% python3 -q
>>> import numpy as np
>>> np.set_printoptions(precision=2, suppress=True, linewidth=160, floatmode="fixed")
>>> M = np.load("layer4.npy")
>>> print(M)
[[ 0.75  1.03 -0.73 -0.03  0.57  0.22]
 [ 1.03  1.14  0.74  0.03 -0.37 -0.25]
 [-0.73  0.74 -0.78  1.13 -0.17  0.54]
 [-0.03  0.03  1.13  0.49 -0.61  0.36]
 [ 0.57 -0.37 -0.17 -0.61  0.84  0.49]
 [ 0.22 -0.25  0.54  0.36  0.49  1.57]]
>>> print(np.round(np.linalg.norm(M[2], 1), 2), np.round(np.linalg.norm(M[2], np.inf), 2))
4.1 1.13
>>> ev, V = np.linalg.eigh(M)
>>> print(np.linalg.eigvalsh(M + 5 * np.eye(6)))
[3.00 5.00 5.00 7.00 7.00 7.00]
>>> print(V @ np.diag(ev) @ V.T)
[[ 0.75  1.03 -0.73 -0.03  0.57  0.22]
 [ 1.03  1.14  0.74  0.03 -0.37 -0.25]
 [-0.73  0.74 -0.78  1.13 -0.17  0.54]
 [-0.03  0.03  1.13  0.49 -0.61  0.36]
 [ 0.57 -0.37 -0.17 -0.61  0.84  0.49]
 [ 0.22 -0.25  0.54  0.36  0.49  1.57]]
>>> print(np.round(V.T @ V, 2) + 0)
[[1.00 0.00 0.00 0.00 0.00 0.00]
 [0.00 1.00 0.00 0.00 0.00 0.00]
 [0.00 0.00 1.00 0.00 0.00 0.00]
 [0.00 0.00 0.00 1.00 0.00 0.00]
 [0.00 0.00 0.00 0.00 1.00 0.00]
 [0.00 0.00 0.00 0.00 0.00 1.00]]
>>> print(np.round(V.T @ M @ V, 2) + 0)
[[-2.00  0.00  0.00  0.00  0.00  0.00]
 [ 0.00  0.00  0.00  0.00  0.00  0.00]
 [ 0.00  0.00  0.00  0.00  0.00  0.00]
 [ 0.00  0.00  0.00  2.00  0.00  0.00]
 [ 0.00  0.00  0.00  0.00  2.00  0.00]
 [ 0.00  0.00  0.00  0.00  0.00  2.00]]
>>> print(np.round(np.linalg.svd(M, compute_uv=False), 2) + 0)
[2.00 2.00 2.00 2.00 0.00 0.00]
>>> print(np.round(ev.sum(), 2), round(np.trace(M), 2))
4.0 4.0
>>> G = M.T @ M
>>> print(np.round(np.linalg.svd(M, compute_uv=False) ** 2, 2) + 0)
[4.00 4.00 4.00 4.00 0.00 0.00]
>>> print(np.allclose(G, G.T))
True
>>> print((M @ M.T).shape)
(6, 6)
>>> print(round(float(np.trace(M)), 2))
4.0
>>> print(np.round(np.sort(np.abs(np.linalg.eigvals(M))), 2) + 0)
[0.00 0.00 2.00 2.00 2.00 2.00]
>>> print((M + M.T) / 2)
[[ 0.75  1.03 -0.73 -0.03  0.57  0.22]
 [ 1.03  1.14  0.74  0.03 -0.37 -0.25]
 [-0.73  0.74 -0.78  1.13 -0.17  0.54]
 [-0.03  0.03  1.13  0.49 -0.61  0.36]
 [ 0.57 -0.37 -0.17 -0.61  0.84  0.49]
 [ 0.22 -0.25  0.54  0.36  0.49  1.57]]
>>> print(np.allclose(M, M.T))
True
>>> ev, V = np.linalg.eigh(M)
>>> vec = np.array([3, 1, 3, 2, 1, 1])
>>> print(round(np.abs(M).sum(axis=1).max(), 2), round(float(np.abs(ev).max()), 2))
4.1 2.0
>>> M2 = np.array([[4, 9], [2, 4]])
>>> J = np.kron(np.eye(2, dtype=int), M2)
>>> print(J)
[[4 9 0 0]
 [2 4 0 0]
 [0 0 4 9]
 [0 0 2 4]]
>>> # 2 blocks once reordered
>>> print(round(np.linalg.det(J[::-1]), 2))
4.0
>>> print(np.linalg.eigvals(J))
[ 8.24 -0.24  8.24 -0.24]
>>> print(round(np.linalg.det(J.T), 2))
4.0
